% python3 -q
>>> import numpy as np
>>> from numpy import linalg as LA
>>> np.set_printoptions(precision=2, suppress=True, linewidth=140, legacy="1.25")
>>> def rd(a):
...     return np.round(a, 2) + 0
... 
>>> arr = np.array([[0.6, 0.2, 0.2], [0.0, 0.75, 0.25], [0.5, 0.0, 0.5]])
>>> arr
array([[0.6 , 0.2 , 0.2 ],
       [0.  , 0.75, 0.25],
       [0.5 , 0.  , 0.5 ]])
>>> rd(LA.det(2 * arr)), rd(LA.det(arr))
(1.4, 0.18)
>>> ev, vecs = LA.eig(arr)
>>> rd(np.sort(LA.eigvals(arr @ arr)))
array([0.12, 0.25, 1.  ])
>>> rd(np.sort(LA.eigvals(LA.inv(arr))))
array([1.  , 2.  , 2.86])
>>> gram = arr.T @ arr
>>> rd(np.diag(gram))
array([0.61, 0.6 , 0.35])
>>> rd(np.trace(gram)), rd((arr ** 2).sum())
(1.56, 1.56)
>>> LA.matrix_rank(gram)
3
>>> rd(gram)
array([[0.61, 0.12, 0.37],
       [0.12, 0.6 , 0.23],
       [0.37, 0.23, 0.35]])
>>> X = np.load("sample9.npy")
>>> X
array([[ 2.,  1.,  2.,  3.],
       [ 0., -1., -2., -3.],
       [ 0., -1.,  2.,  0.],
       [ 0.,  2.,  0.,  3.]])
>>> # rank 3
>>> A2 = np.array([[-1, 2], [-1, 0], [1, 1], [-1, -1]])
>>> np.einsum("ik,kj->ji", X, A2)
array([[-4.,  2.,  3., -5.],
       [ 3.,  1.,  2., -3.]])
>>> X @ A2
array([[-4.,  3.],
       [ 2.,  1.],
       [ 3.,  2.],
       [-5., -3.]])
>>> np.einsum("ik,kj->ij", X, A2)
array([[-4.,  3.],
       [ 2.,  1.],
       [ 3.,  2.],
       [-5., -3.]])
>>> np.einsum("ij,ij->i", X, X)
array([18., 14.,  5., 13.])
>>> np.einsum("ij->j", X)
array([2., 1., 2., 3.])
>>> left, sigma, Vh = LA.svd(X)
>>> np.argmax(sigma[:-1] / (sigma[1:] + 1e-6)) + 1
3
>>> A2 = left[:, :3] @ np.diag(sigma[:3]) @ Vh[:3]
>>> LA.matrix_rank(A2)
3
>>> rd(np.abs(X - A2).max())
0.0
>>> LA.matrix_rank(X, rtol=0.05)
3
>>> rd(LA.norm(X - A2, 2)), rd(sigma[3])
(0.0, 0.0)
>>> rd(np.trace(LA.pinv(X) @ X))
3.0
>>> gram = X.T @ X
>>> np.trace(gram), (X ** 2).sum()
(50.0, 50.0)
>>> np.diag(gram)
array([ 4.,  7., 12., 27.])
>>> rd(LA.eigvalsh(gram)[::-1])
array([39.51,  8.24,  2.25,  0.  ])
>>> rd(LA.eigvals(X))
array([2.+0.j, 0.+0.j, 2.+1.j, 2.-1.j])
>>> rd(LA.det(X.T))
0.0
>>> np.einsum("ij,ji->", X, X)
10.0
>>> rd(LA.det(2 * X)), rd(LA.det(X))
(0.0, 0.0)
>>> A2 = np.array([[2, 2, 1, 1], [0, 0, 2, 1], [0, 0, 2, 1]])
>>> A = A2.T @ A2
>>> A
array([[4, 4, 2, 2],
       [4, 4, 2, 2],
       [2, 2, 9, 5],
       [2, 2, 5, 3]])
>>> def softmax(z):
...     e = np.exp(z - z.max(axis=-1, keepdims=True))
...     return e / e.sum(axis=-1, keepdims=True)
... 
>>> rd(softmax(arr[1] + -1))
array([0.23, 0.48, 0.29])
>>> rd(softmax(arr[1]))
array([0.23, 0.48, 0.29])
>>> att = arr @ arr.T / np.sqrt(3)
>>> rd(softmax(att)[1] @ arr)
array([0.33, 0.36, 0.31])
>>> rd(softmax(att))
array([[0.35, 0.31, 0.34],
       [0.31, 0.39, 0.3 ],
       [0.34, 0.29, 0.36]])
>>> left, sigma, Vh = LA.svd(A)
>>> vecs = Vh[:(sigma > 1e-8).sum()]
>>> rng = np.random.default_rng(805018)
>>> vec = A[3] + -1 * A[2] + rng.integers(2) * np.eye(4)[1]
>>> vec
array([ 0.,  0., -4., -2.])
>>> rd(LA.norm(vec - vecs.T @ vecs @ vec))
0.0
>>> rd(vecs.T @ vecs)
array([[ 0.49,  0.49, -0.05,  0.1 ],
       [ 0.49,  0.49, -0.05,  0.1 ],
       [-0.05, -0.05,  0.8 ,  0.39],
       [ 0.1 ,  0.1 ,  0.39,  0.22]])
>>> LA.matrix_rank(np.vstack([A, vec]))
2
>>> mat = np.loadtxt("x.csv", delimiter=",")
>>> rd(mat)
array([[-0.54,  0.31, -0.31,  0.72],
       [ 0.31,  0.94,  0.06, -0.14],
       [-0.31,  0.06,  0.94,  0.14],
       [ 0.72, -0.14,  0.14,  0.66]])
>>> # columns are unit length and at right angles
>>> ev, vecs = LA.eigh(mat)
>>> vec = np.array([0, -6, 2, -4])
>>> rd(vecs * np.abs(ev) @ vecs.T)
array([[1., 0., 0., 0.],
       [0., 1., 0., 0.],
       [0., 0., 1., 0.],
       [0., 0., 0., 1.]])
>>> rd(vecs * np.maximum(ev, 0) @ vecs.T)
array([[ 0.23,  0.15, -0.15,  0.36],
       [ 0.15,  0.97,  0.03, -0.07],
       [-0.15,  0.03,  0.97,  0.07],
       [ 0.36, -0.07,  0.07,  0.83]])
>>> rd(vec @ mat @ vec / (vec @ vec)), rd(ev[0]), rd(ev[-1])
(0.67, -1.0, 1.0)
>>> rd(np.abs(mat).sum(axis=1).max()), rd(np.abs(ev).max())
(1.88, 1.0)
>>> rd(mat.reshape(2, -1))
array([[-0.54,  0.31, -0.31,  0.72,  0.31,  0.94,  0.06, -0.14],
       [-0.31,  0.06,  0.94,  0.14,  0.72, -0.14,  0.14,  0.66]])
>>> rd(mat.reshape(-1, 2))
array([[-0.54,  0.31],
       [-0.31,  0.72],
       [ 0.31,  0.94],
       [ 0.06, -0.14],
       [-0.31,  0.06],
       [ 0.94,  0.14],
       [ 0.72, -0.14],
       [ 0.14,  0.66]])
>>> rd(mat.ravel(order="F"))
array([-0.54,  0.31, -0.31,  0.72,  0.31,  0.94,  0.06, -0.14, -0.31,  0.06,  0.94,  0.14,  0.72, -0.14,  0.14,  0.66])
>>> t3 = mat.reshape(4, 2, -1)
>>> rd(t3.transpose(1, 0, 2))
array([[[-0.54,  0.31],
        [ 0.31,  0.94],
        [-0.31,  0.06],
        [ 0.72, -0.14]],

       [[-0.31,  0.72],
        [ 0.06, -0.14],
        [ 0.94,  0.14],
        [ 0.14,  0.66]]])
>>> rd(np.einsum("ihd,ihd->ih", t3, t3))
array([[0.39, 0.61],
       [0.98, 0.02],
       [0.1 , 0.9 ],
       [0.54, 0.46]])
>>> rd(t3.sum(axis=1))
array([[-0.85,  1.03],
       [ 0.37,  0.79],
       [ 0.63,  0.21],
       [ 0.86,  0.52]])
>>> rd(t3[:, 0])
array([[-0.54,  0.31],
       [ 0.31,  0.94],
       [-0.31,  0.06],
       [ 0.72, -0.14]])
>>> np.einsum("ihd,jhd->hij", t3, t3).shape
(2, 4, 4)
>>> t3.shape
(4, 2, 2)
>>> ev, vecs = LA.eig(mat)
>>> rd(np.sort(LA.eigvals(mat.T)))
array([-1.,  1.,  1.,  1.])
>>> rd(mat @ vecs[:, 0] - ev[0] * vecs[:, 0])
array([0., 0., 0., 0.])
>>> rd(np.sort(LA.eigvals(LA.inv(mat))))
array([-1.,  1.,  1.,  1.])
